$ ipython --no-banner

In [1]: import numpy as np

In [2]: import numpy.linalg as la

In [3]: np.set_printoptions(precision=2, suppress=True, linewidth=140, sign=" ")

In [4]: rnd = lambda a: np.round(a, 2) + 0

In [5]: feats = np.load("layer7.npy")

In [6]: print(feats)
[[ 2  0  0  0  0  0]
 [ 1  2  0  0  0  0]
 [ 0  0  1  0  0  0]
 [ 2  2  2  2  0  0]
 [ 2  1  2  2  0  0]
 [ 0  2  2  2  1  2]]

In [7]: # rank 5

In [8]: rk = la.matrix_rank(feats)

In [9]: print(rk)
5

In [10]: null = la.svd(feats)[2][rk:].T

In [11]: print(np.allclose(feats @ null, 0))
True

In [12]: print(rnd(null @ null.T))
[[ 0.   0.   0.   0.   0.   0. ]
 [ 0.   0.   0.   0.   0.   0. ]
 [ 0.   0.   0.   0.   0.   0. ]
 [ 0.   0.   0.   0.   0.   0. ]
 [ 0.   0.   0.   0.   0.8 -0.4]
 [ 0.   0.   0.   0.  -0.4  0.2]]

In [13]: print(rnd(feats @ null))
[[ 0.]
 [ 0.]
 [ 0.]
 [ 0.]
 [ 0.]
 [ 0.]]

In [14]: print(null.shape)
(6, 1)

In [15]: f = np.array([0, -1, 3])

In [16]: print(np.convolve(feats[3], f))
[ 0 -2  4  4  4  6  0  0]

In [17]: print(np.array([np.convolve(row, f, "same") for row in feats]))
[[-2  6  0  0  0  0]
 [-1  1  6  0  0  0]
 [ 0  0 -1  3  0  0]
 [-2  4  4  4  6  0]
 [-2  5  1  4  6  0]
 [ 0 -2  4  4  5  1]]

In [18]: print(np.polyval(f, feats[3]))
[ 1  1  1  1  3  3]

In [19]: W0 = np.loadtxt("mat.csv", delimiter=",")

In [20]: print(W0)
[[-4.98 -2.59 -1.65  4.72  3.28 -1.83  7.05 -5.63]
 [ 1.95  3.82  2.9   2.59  4.02 -3.51  5.56 -2.19]
 [-5.74 -2.35 -2.58  3.32  3.05 -1.75  7.58 -3.1 ]
 [ 0.34  5.38  3.44  3.02  4.23 -2.08  4.03 -3.08]
 [-3.25  4.25  3.04  3.21  3.05 -2.58  2.97 -0.87]
 [-0.38  2.54  3.2   3.58  3.35 -2.99  1.47  1.48]
 [-4.82 -1.38 -2.99  4.43  3.32 -1.43  7.04 -4.77]
 [-4.58 -1.6  -2.67  3.71  4.83 -0.67  8.48 -3.56]
 [ 4.72 -2.71 -3.78  1.01 -3.39 -7.97 -1.82  0.01]
 [-4.47 -2.88 -2.78  7.07  2.55 -3.47  8.37 -4.28]
 [ 0.5   2.47  2.6   1.73  3.75 -3.35  5.13 -2.93]
 [-1.28  2.74  3.69  3.65  4.65 -3.62  2.84 -2.11]
 [-3.73 -0.96 -1.45  5.28  5.14 -1.48  9.64 -3.86]
 [ 3.   -1.65 -2.45 -0.36 -4.6  -7.39 -0.28 -2.05]
 [-4.89  0.92 -3.33  5.06  3.56 -2.29  9.25 -4.2 ]
 [ 3.71 -2.15 -3.55  0.79 -4.01 -8.03 -4.59 -2.71]
 [ 4.23 -3.9  -2.67 -0.61 -3.65 -6.87 -4.65 -0.66]
 [-3.23 -0.92 -1.58  2.85  3.75 -0.61  7.72 -6.46]
 [ 3.96 -3.88 -3.39 -0.14 -4.84 -7.76 -2.79 -2.48]
 [-4.31 -2.8  -0.79  2.11  3.83 -2.77  8.79 -3.62]
 [-0.42  4.64  4.32  3.86  4.04 -2.68  5.84 -2.48]
 [ 4.73 -1.93 -3.01  2.61 -1.82 -7.44 -4.72 -1.21]
 [-4.52 -1.33 -3.4   1.75  3.47 -1.14  8.94 -4.22]
 [-4.34  0.14 -1.79  4.    2.76 -2.78  8.51 -5.03]
 [-5.19  0.25 -3.04  3.68  4.04 -1.39  6.96 -4.54]
 [ 0.89  5.58  3.13  4.39  4.05 -1.98  5.53 -2.7 ]
 [ 3.36 -3.17 -4.   -0.01 -5.97 -7.19 -3.16 -2.44]
 [ 3.1  -3.72 -3.99 -0.01 -6.02 -6.21 -3.7  -1.54]
 [-1.44  3.13  2.24  2.78  3.52 -4.45  3.23 -1.93]
 [-2.83 -1.26 -1.08  3.85  2.62 -2.7   4.87 -4.05]
 [ 4.01 -3.01 -4.62  0.71 -4.21 -7.46 -3.49 -0.91]
 [-6.02  0.16 -1.52  4.69  3.44 -1.72  7.29 -4.06]
 [ 1.03  5.53  3.33  2.59  3.11 -0.68  4.34 -2.1 ]]

In [21]: Xc = W0 - W0.mean(axis=0)

In [22]: V = la.svd(Xc)[2][:3]

In [23]: Y = Xc - Xc @ V.T @ V

In [24]: print(la.norm(Y, axis=1).round(6).argmax())
9

In [25]: print(rnd(Y.std(axis=0)))
[ 0.62  0.7   0.65  0.89  0.68  0.78  0.52  0.79]

In [26]: Xc = W0 - W0.mean(axis=0)

In [27]: Uu, sv, Vt = la.svd(Xc, full_matrices=False)

In [28]: print(la.matrix_rank(Xc))
8

In [29]: print(rnd(np.abs(Vt[-1])))
[ 0.14  0.27  0.35  0.38  0.54  0.57  0.11  0.12]

In [30]: print(rnd(sv ** 2 / (sv ** 2).sum()))
[ 0.71  0.22  0.02  0.01  0.01  0.01  0.01  0.  ]

In [31]: print(rnd(sv))
[ 42.61  23.56   7.58   6.17   5.88   5.04   4.79   3.57]

In [32]: print(np.searchsorted(np.cumsum(sv ** 2) / (sv ** 2).sum(), 0.9) + 1)
2

In [33]: print(np.abs(Vt[0]).argmax())
6

In [34]: print(rnd((sv ** 2).sum() ** 2 / (sv ** 4).sum()))
1.82

In [35]: print(np.abs(Uu[:, 0]).argmax())
16

In [36]: print((np.sign(Uu[:, 0]) == np.sign(Uu[0, 0])).astype(int))
[ 1  1  1  1  1  1  1  1  0  1  1  1  1  0  1  0  0  1  0  1  1  0  1  1  1  1  0  0  1  1  0  1  1]

In [37]: print(rnd(Vt[0] * np.sign(Vt[0, np.abs(Vt[0]).argmax()])))
[-0.43  0.19  0.15  0.2   0.47  0.31  0.62 -0.13]

In [38]: K = np.load("case17.npy")

In [39]: print(K)
[[ -1.  -2.  -7.   4.]
 [ -4.  -3. -14.   8.]
 [  0.  -4.  -4.   4.]
 [ -4. -11. -22.  16.]]

In [40]: print(rnd(K @ la.pinv(K) @ K))
[[ -1.  -2.  -7.   4.]
 [ -4.  -3. -14.   8.]
 [  0.  -4.  -4.   4.]
 [ -4. -11. -22.  16.]]
